In [1]: import numpy as np

In [2]: from numpy import linalg as LA

In [3]: np.set_printoptions(precision=3, suppress=True, linewidth=100, legacy="1.25")

In [4]: X = np.array([[-1, -1, -3, -1, 2], [-1, 0, 0, 1, -2], [-1, 2, 6, 1, 1]])

In [5]: f, r1 = X[0], X[2]

In [6]: f @ f
Out[6]: 16

In [7]: f @ r1
Out[7]: -18

In [8]: pr = (f @ r1) / (f @ f) * f

In [9]: (r1 - pr) @ f
Out[9]: 0.0

In [10]: np.round(LA.norm(f + r1) ** 2 + LA.norm(f - r1) ** 2, 3)
Out[10]: 118.0

In [11]: blk = np.stack([X, 2 * X, X[::-1]])

In [12]: LA.matrix_rank(blk)
Out[12]: array([3, 3, 3])

In [13]: np.einsum("bij,cij->bc", blk, blk)
Out[13]: 
array([[ 65, 130, -30],
       [130, 260, -60],
       [-30, -60,  65]])

In [14]: blk.sum(axis=0)
Out[14]: 
array([[-4, -1, -3, -2,  7],
       [-4,  0,  0,  4, -8],
       [-4,  5, 15,  2,  5]])

In [15]: E = np.load("layer9.npy")

In [16]: E
Out[16]: 
array([[-0.992, -0.594, -2.566,  1.04 ],
       [ 1.357,  0.626,  2.355, -1.106],
       [-2.047, -0.019,  2.191,  0.097],
       [ 2.816,  0.459, -0.322, -0.87 ],
       [ 0.367,  0.517,  2.794, -0.889],
       [ 2.492,  0.194, -1.608, -0.408],
       [-2.709, -0.318,  1.082,  0.625],
       [-1.075, -0.602, -2.523,  1.056],
       [-2.598, -0.603, -0.813,  1.106],
       [ 2.816,  0.456, -0.346, -0.863],
       [-2.62 , -0.26 ,  1.339,  0.525],
       [-0.943,  0.28 ,  2.799, -0.445],
       [-2.611, -0.6  , -0.781,  1.102],
       [ 2.732,  0.559,  0.39 , -1.036],
       [-2.165, -0.649, -1.588,  1.171],
       [-1.569, -0.639, -2.2  ,  1.136]])

In [17]: w1 = np.array([[3, 0, 1, 0, 3], [2, 2, 2, 1, 1], [1, 0, 2, 2, 0], [0, 1, 0, 2, 2]])

In [18]: b = np.array([0, -2, -5, -5, 7])

In [19]: H = np.maximum(E @ w1 + b, 0)

In [20]: (H > 0).mean(axis=0)
Out[20]: array([0.438, 0.   , 0.188, 0.   , 0.875])

In [21]: (H > 0).astype(int)
Out[21]: 
array([[0, 0, 0, 0, 1],
       [1, 0, 1, 0, 1],
       [0, 0, 0, 0, 1],
       [1, 0, 0, 0, 1],
       [1, 0, 1, 0, 1],
       [1, 0, 0, 0, 1],
       [0, 0, 0, 0, 0],
       [0, 0, 0, 0, 1],
       [0, 0, 0, 0, 1],
       [1, 0, 0, 0, 1],
       [0, 0, 0, 0, 0],
       [1, 0, 1, 0, 1],
       [0, 0, 0, 0, 1],
       [1, 0, 0, 0, 1],
       [0, 0, 0, 0, 1],
       [0, 0, 0, 0, 1]])

In [22]: LA.matrix_rank(H)
Out[22]: 3

In [23]: C = np.array([[1, 0], [3, -2], [2, 0], [-2, 1], [2, -1]])

In [24]: (H @ C).round(6).argmax(axis=1)
Out[24]: array([0, 0, 0, 0, 0, 0, 0, 0, 0, 0, 0, 0, 0, 0, 0, 0])

In [25]: rank = LA.matrix_rank(E)

In [26]: rank
Out[26]: 2

In [27]: N = LA.svd(E)[2][rank:].T

In [28]: [int(LA.matrix_rank(E[:i])) for i in range(1, len(E) + 1)]
Out[28]: [1, 2, 2, 2, 2, 2, 2, 2, 2, 2, 2, 2, 2, 2, 2, 2]

In [29]: N.shape
Out[29]: (4, 2)

In [30]: [round(float(x), 3) for x in LA.svd(E, compute_uv=False)[:3]]
Out[30]: [9.4, 7.46, 0.0]

In [31]: round(float(LA.norm(E, 2) / LA.norm(E)), 3)
Out[31]: 0.783

In [32]: np.argsort(-LA.norm(E, axis=0).round(6), kind="stable")[:3]
Out[32]: array([0, 2, 3])

In [33]: C = E[[15, 13]].astype(float)

In [34]: for _ in range(6):
    ...:     labels = LA.norm(E[:, None] - C, axis=-1).argmin(axis=1)
    ...:     C = np.array([E[labels == j].mean(axis=0) for j in range(2)])
    ...: 

In [35]: labels
Out[35]: array([0, 1, 0, 1, 1, 1, 0, 0, 0, 1, 0, 1, 0, 1, 0, 0])

In [36]: C
Out[36]: 
array([[-2.043, -0.476, -0.651,  0.873],
       [ 1.662,  0.441,  0.866, -0.802]])

In [37]: np.abs(C[1] - C[0]).argmax()
Out[37]: 0

In [38]: A2 = np.array([[0, 3], [2, 2], [3, 1], [2, 3]])

In [39]: np.einsum("ij,ij->i", C, C)
Out[39]: array([5.586, 4.352])

In [40]: np.einsum("ik,kj->ij", C, A2)
Out[40]: 
array([[-1.159, -5.112],
       [ 1.876,  4.328]])

In [41]: np.einsum("ik,kj->ji", C, A2)
Out[41]: 
array([[-1.159,  1.876],
       [-5.112,  4.328]])

In [42]: np.vstack([C, A2.T]).shape
Out[42]: (4, 4)

In [43]: LA.matrix_rank(np.vstack([C, A2.T]))
Out[43]: 4

In [44]: C @ A2
Out[44]: 
array([[-1.159, -5.112],
       [ 1.876,  4.328]])

In [45]: np.einsum("ij->j", C)
Out[45]: array([-0.381, -0.034,  0.215,  0.071])

In [46]: LA.matrix_rank(C @ A2)
Out[46]: 2
